>>> import numpy as np
>>> np.set_printoptions(precision=1, suppress=True, linewidth=120)
>>> tidy = lambda a: np.round(a, 1) + 0
>>> rng = np.random.default_rng(77271)
>>> X = rng.normal(size=(13, 4))
>>> X = 5 * X / np.linalg.norm(X, axis=1, keepdims=True)
>>> print(tidy(X))
[[-2.8 -2.8  0.2  3. ]
 [ 4.5  0.6  1.8 -1.2]
 [-0.7  0.4 -2.5  4.2]
 [ 3.2 -1.7 -1.6  3.1]
 [ 0.5 -4.8 -1.4  0. ]
 [ 3.9 -1.2 -1.5 -2.5]
 [-1.2  3.3  0.7 -3.5]
 [-0.5 -1.2 -4.8  0.3]
 [ 1.3 -4.5 -0.1  1.7]
 [ 3.5  3.1  0.2  1.6]
 [ 0.7 -0.6 -4.5 -2. ]
 [-4.8 -0.1  0.9 -1.1]
 [-1.7 -0.7  1.5  4.4]]
>>> Y = np.c_[X[:, :1] @ np.array([[-5]]), np.array([-4, 3, 5, -3, -5, 0, -1, 0, 2, 3, 3, 0, 0])]
>>> print(tidy(Y))
[[ 14.2  -4. ]
 [-22.3   3. ]
 [  3.3   5. ]
 [-16.   -3. ]
 [ -2.5  -5. ]
 [-19.3   0. ]
 [  6.2  -1. ]
 [  2.3   0. ]
 [ -6.4   2. ]
 [-17.7   3. ]
 [ -3.7   3. ]
 [ 24.    0. ]
 [  8.7   0. ]]
>>> print(np.linalg.matrix_rank(np.c_[X, Y]))
5
>>> lab = X[:, 3] > np.median(X[:, 3])
>>> f = X[lab].mean(axis=0) - X[~lab].mean(axis=0)
>>> print(((X - X.mean(axis=0)) @ f > 0).astype(int))
[1 0 1 1 0 0 0 0 1 1 0 0 1]
>>> print((((X - X.mean(axis=0)) @ f > 0) == lab).mean())
1.0
>>> print(lab.astype(int))
[1 0 1 1 0 0 0 0 1 1 0 0 1]
>>> print(tidy(X.sum(axis=1)))
[-2.5  5.6  1.5  3.  -5.6 -1.4 -0.8 -6.1 -1.8  8.5 -6.4 -5.2  3.4]
>>> print(X.shape)
(13, 4)
>>> print(tidy(np.abs(X).max()))
4.8
>>> print(np.unravel_index(np.abs(X).argmax(), X.shape))
(np.int64(7), np.int64(2))
>>> print(np.linalg.matrix_rank(X))
4
>>> dist = np.linalg.norm(X[:, None] - X[None], axis=-1)
>>> print(tidy(dist[3]))
[6.4 6.1 4.6 0.  5.1 5.6 9.6 5.6 4.  5.3 6.4 9.5 6.1]
>>> print(dist[3].round(6).argsort(kind="stable")[:4])
[3 8 2 4]
>>> print(dist.mean(axis=1).argmax())
6
>>> print(tidy(np.linalg.norm(X, axis=1)))
[5. 5. 5. 5. 5. 5. 5. 5. 5. 5. 5. 5. 5.]
>>> print(np.linalg.matrix_rank(dist ** 2))
5
>>> print(tidy(np.linalg.norm(X - X.mean(axis=0), axis=1)))
[4.7 5.3 4.3 3.9 4.1 4.7 6.2 4.1 4.  5.2 4.5 5.8 5. ]
>>> Xc = X - X.mean(axis=0)
>>> Uu, s, Vh = np.linalg.svd(Xc, full_matrices=False)
>>> print(tidy(s ** 2 / (s ** 2).sum()))
[0.4 0.3 0.2 0.1]
>>> print(tidy(Vh[0] * np.sign(Vh[0, np.abs(Vh[0]).argmax()])))
[ 0.7  0.4  0.  -0.6]
>>> print(np.abs(Uu[:, 0]).argmax())
0
>>> print(np.linalg.matrix_rank(Xc))
4
>>> print(np.abs(Vh[0]).argmax())
0
>>> M = np.load("case14.npy")
>>> print(M)
[[-5  5 -5  5 -5  5]
 [ 1 -6  1 -6  1 -6]
 [ 7  5  7  5  7  5]
 [-5  5 -5  5 -5  5]
 [ 1 -6  1 -6  1 -6]
 [ 7  5  7  5  7  5]]
>>> # looks like rank 2
>>> def softmax(z):
...     e = np.exp(z - z.max(axis=-1, keepdims=True))
...     return e / e.sum(axis=-1, keepdims=True)
... 
>>> print(tidy(softmax(M[2])))
[0.3 0.  0.3 0.  0.3 0. ]
>>> print(tidy(softmax(M).sum(axis=1)))
[1. 1. 1. 1. 1. 1.]
>>> S = M @ M.T / np.sqrt(6)
>>> print(tidy(softmax(S + np.triu(np.full(S.shape, -np.inf), 1))))
[[1.  0.  0.  0.  0.  0. ]
 [0.  1.  0.  0.  0.  0. ]
 [0.  0.  1.  0.  0.  0. ]
 [0.5 0.  0.  0.5 0.  0. ]
 [0.  0.5 0.  0.  0.5 0. ]
 [0.  0.  0.5 0.  0.  0.5]]
>>> print(softmax(S)[2] @ M)
[7. 5. 7. 5. 7. 5.]
>>> print(tidy(softmax(S)))
[[0.5 0.  0.  0.5 0.  0. ]
 [0.  0.5 0.  0.  0.5 0. ]
 [0.  0.  0.5 0.  0.  0.5]
 [0.5 0.  0.  0.5 0.  0. ]
 [0.  0.5 0.  0.  0.5 0. ]
 [0.  0.  0.5 0.  0.  0.5]]
>>> blk = np.stack([M, -2 * M, M[::-1]])
>>> print(np.linalg.matrix_rank(blk.reshape(3, -1)))
2
>>> print(np.linalg.matrix_rank(blk))
[2 2 2]
>>> print(blk.shape)
(3, 6, 6)
>>> print(tidy(np.linalg.det(blk)))
[0. 0. 0.]
>>> print(blk.sum(axis=0))
[[ 12   0  12   0  12   0]
 [  0   0   0   0   0   0]
 [-12   0 -12   0 -12   0]
 [ 12   0  12   0  12   0]
 [  0   0   0   0   0   0]
 [-12   0 -12   0 -12   0]]
>>> Y = np.array([[2, 3], [0, 1], [2, 0], [1, 3], [3, 1], [2, 3]])
>>> print(np.einsum("ij,ij->i", M, M))
[150 111 222 150 111 222]
>>> print(np.vstack([M, Y.T]).shape)
(8, 6)
>>> print(Y.T @ M.T)
[[-20 -11  64 -20 -11  64]
 [ 15 -38  63  15 -38  63]]
>>> f, g = M[5], M[1]
>>> print(f @ f)
222
>>> pr = (f @ g) / (f @ f) * f
>>> print(np.linalg.matrix_rank(np.outer(f, g)))
1
>>> print(tidy(pr))
[-2.2 -1.6 -2.2 -1.6 -2.2 -1.6]
>>> feats = np.array([[4, -4, 4, -4, 4, -4],
...     [2, -1, 2, -1, 2, -1],
...     [-3, 4, -3, 4, -3, 4],
...     [4, -4, 4, -4, 4, -4],
...     [2, -1, 2, -1, 2, -1],
...     [-3, 4, -3, 4, -3, 4]])
>>> x = np.array([3, -5, 3, 3, 1, -5])
>>> print(np.einsum("ij,j->i", feats, x))
[ 56  21 -49  56  21 -49]
>>> print(feats @ (2 * x))
[112  42 -98 112  42 -98]
>>> print(feats @ np.eye(6)[3])
[-4. -1.  4. -4. -1.  4.]
>>> print(np.linalg.norm(feats @ x) <= np.linalg.norm(feats, 2) * np.linalg.norm(x) + 1e-9)
True
>>> print(np.sign((feats @ x).round(6)))
[ 1  1 -1  1  1 -1]
>>> Uu, s, Vh = np.linalg.svd(feats)
>>> print(np.argmax(s[:-1] / (s[1:] + 1e-6)) + 1)
2
>>> Y = Uu[:, :2] @ np.diag(s[:2]) @ Vh[:2]
>>> print(tidy(np.linalg.norm(feats - Y, 2)), tidy(s[2]))
0.0 0.0
>>> print(tidy(np.abs(feats - Y).max()))
0.0
>>> print(np.linalg.matrix_rank(feats, rtol=0.05))
2
>>> print(tidy(Y))
[[ 4. -4.  4. -4.  4. -4.]
 [ 2. -1.  2. -1.  2. -1.]
 [-3.  4. -3.  4. -3.  4.]
 [ 4. -4.  4. -4.  4. -4.]
 [ 2. -1.  2. -1.  2. -1.]
 [-3.  4. -3.  4. -3.  4.]]
>>> print(tidy(np.linalg.norm(feats, "nuc")))
21.5
>>> print(tidy(np.linalg.norm(feats, axis=1)))
[9.8 3.9 8.7 9.8 3.9 8.7]
>>> print(tidy(np.linalg.norm(feats, axis=0)))
[7.6 8.1 7.6 8.1 7.6 8.1]
>>> print(tidy(np.linalg.norm(feats[1], 1)), tidy(np.linalg.norm(feats[1], np.inf)))
9.0 2.0
>>> print(feats[1] @ feats[3])
36
>>> A = np.load("out9.npy")
>>> print(A)
[[-8. -1.  2. -2. -2.  0.]
 [-7. -1.  0.  4.  7.  0.]
 [ 6. -4.  0. -9. -9.  0.]
 [ 0. -7. -9.  9. -2.  0.]
 [-2.  9. -9. -8. -5.  0.]
 [ 0.  0.  0.  0.  0.  0.]]
>>> print(np.flatnonzero(np.linalg.matrix_power((A != 0) + (A.T != 0) + np.eye(6), 6)[5]))
[5]
>>> print((A != 0).astype(int))
[[1 1 1 1 1 0]
 [1 1 0 1 1 0]
 [1 1 0 1 1 0]
 [0 1 1 1 1 0]
 [1 1 1 1 1 0]
 [0 0 0 0 0 0]]
>>> print(tidy(np.linalg.det(A)))
0.0
>>> Y = np.array([[-1, -4, -1], [-3, 2, -2], [-5, 3, 2]])
>>> data = np.tril(Y)
>>> print(data)
[[-1  0  0]
 [-3  2  0]
 [-5  3  2]]
>>> print((data - data.T) / 2)
[[ 0.   1.5  2.5]
 [-1.5  0.  -1.5]
 [-2.5  1.5  0. ]]
>>> print(np.linalg.matrix_power(data, 2))
[[  1   0   0]
 [ -3   4   0]
 [-14  12   4]]
>>> print(np.trace(data))
3
>>> print(tidy(np.abs(np.linalg.eigvals(data)).max()))
2.0
>>> print(tidy(np.sort(np.abs(np.linalg.eigvals(data)))))
[1. 2. 2.]
>>> print(np.allclose(data @ data.T, data.T @ data))
False
>>> K = np.load("block3.npy")
>>> print(K)
[[0 1 0]
 [1 0 0]
 [0 0 1]]
>>> print(np.linalg.matrix_power(K, 2))
[[1 0 0]
 [0 1 0]
 [0 0 1]]
>>> print(np.linalg.matrix_power(K, 100))
[[1 0 0]
 [0 1 0]
 [0 0 1]]
>>> pr = np.eye(3)[2]
>>> for _ in range(5):
...     pr = pr @ K
...     print(pr.round(1))
... 
[0. 0. 1.]
[0. 0. 1.]
[0. 0. 1.]
[0. 0. 1.]
[0. 0. 1.]
>>> mat = np.load("arr.npy")
>>> print(mat)
[[ 0.9  0.6 -0.7]
 [-0.9  0.4  0.6]
 [-0.2  0.3  0.1]
 [ 0.7 -0.8 -0.6]
 [-0.6 -0.9  0.1]
 [-0.6  1.   0.6]
 [ 0.8 -1.  -0.7]
 [ 0.6  0.1 -0.3]
 [ 0.6  1.   0.1]
 [ 0.6  0.2 -0.3]
 [ 0.6 -0.2 -0.4]
 [-0.8  0.7  0.6]
 [-0.4 -0.7  0.1]
 [ 0.7 -0.8 -0.5]
 [-0.1  0.2  0.1]
 [ 0.1 -0.1 -0.1]
 [ 0.4 -0.4 -0.3]
 [-0.2 -0.3  0.1]
 [-0.7  0.6  0.5]]
>>> theta = np.radians(120)
>>> Rm = np.eye(3)
>>> Rm[1, 1] = Rm[0, 0] = np.cos(theta)
>>> Rm[1, 0], Rm[0, 1] = -np.sin(theta), np.sin(theta)
>>> print(tidy(Rm))
[[-0.5  0.9  0. ]
 [-0.9 -0.5  0. ]
 [ 0.   0.   1. ]]
>>> Y = mat @ Rm.T
>>> print(tidy(np.linalg.svd(mat, compute_uv=False)), tidy(np.linalg.svd(Y, compute_uv=False)))
[3.5 2.3 0.4] [3.5 2.3 0.4]
>>> print(np.allclose(np.linalg.norm(mat, axis=1), np.linalg.norm(Y, axis=1)))
True
>>> W0, _ = np.linalg.qr(np.array([[0.7, -0.6, 0.1, 0.5],
...     [-0.1, -0.6, -0.9, 1.2],
...     [1.7, -1.2, -0.2, 2.1],
...     [-0.4, -0.6, 1.5, -0.8]]))
>>> print(tidy(W0))
[[-0.4 -0.2 -0.1  0.9]
 [ 0.1 -0.6  0.8  0. ]
 [-0.9 -0.2 -0.1 -0.4]
 [ 0.2 -0.8 -0.6 -0.1]]
>>> # columns are unit length and at right angles
>>> Y = np.array([[1, 2, -1], [1, -1, -2]])
>>> C = np.kron(Y, W0)
>>> print(tidy(np.linalg.norm(C, 2)), tidy(np.linalg.norm(Y, 2) * np.linalg.norm(W0, 2)))
2.6 2.6
>>> Y = W0 + rng.integers(-2, 3, (4, 2)) @ rng.integers(-2, 3, (2, 4))
>>> print(tidy(Y))
[[-1.4  1.8 -0.1 -1.1]
 [ 1.1 -2.6  0.8  2. ]
 [ 1.1  1.8  0.9  0.6]
 [ 3.2  5.2  1.4 -0.1]]
>>> print(Y - W0)
[[-1.  2.  0. -2.]
 [ 1. -2.  0.  2.]
 [ 2.  2.  1.  1.]
 [ 3.  6.  2.  0.]]
>>> print(np.linalg.matrix_rank(Y - W0, tol=1e-8))
2
>>> print(np.abs(Y - W0).sum(axis=1))
[ 5.  5.  6. 11.]
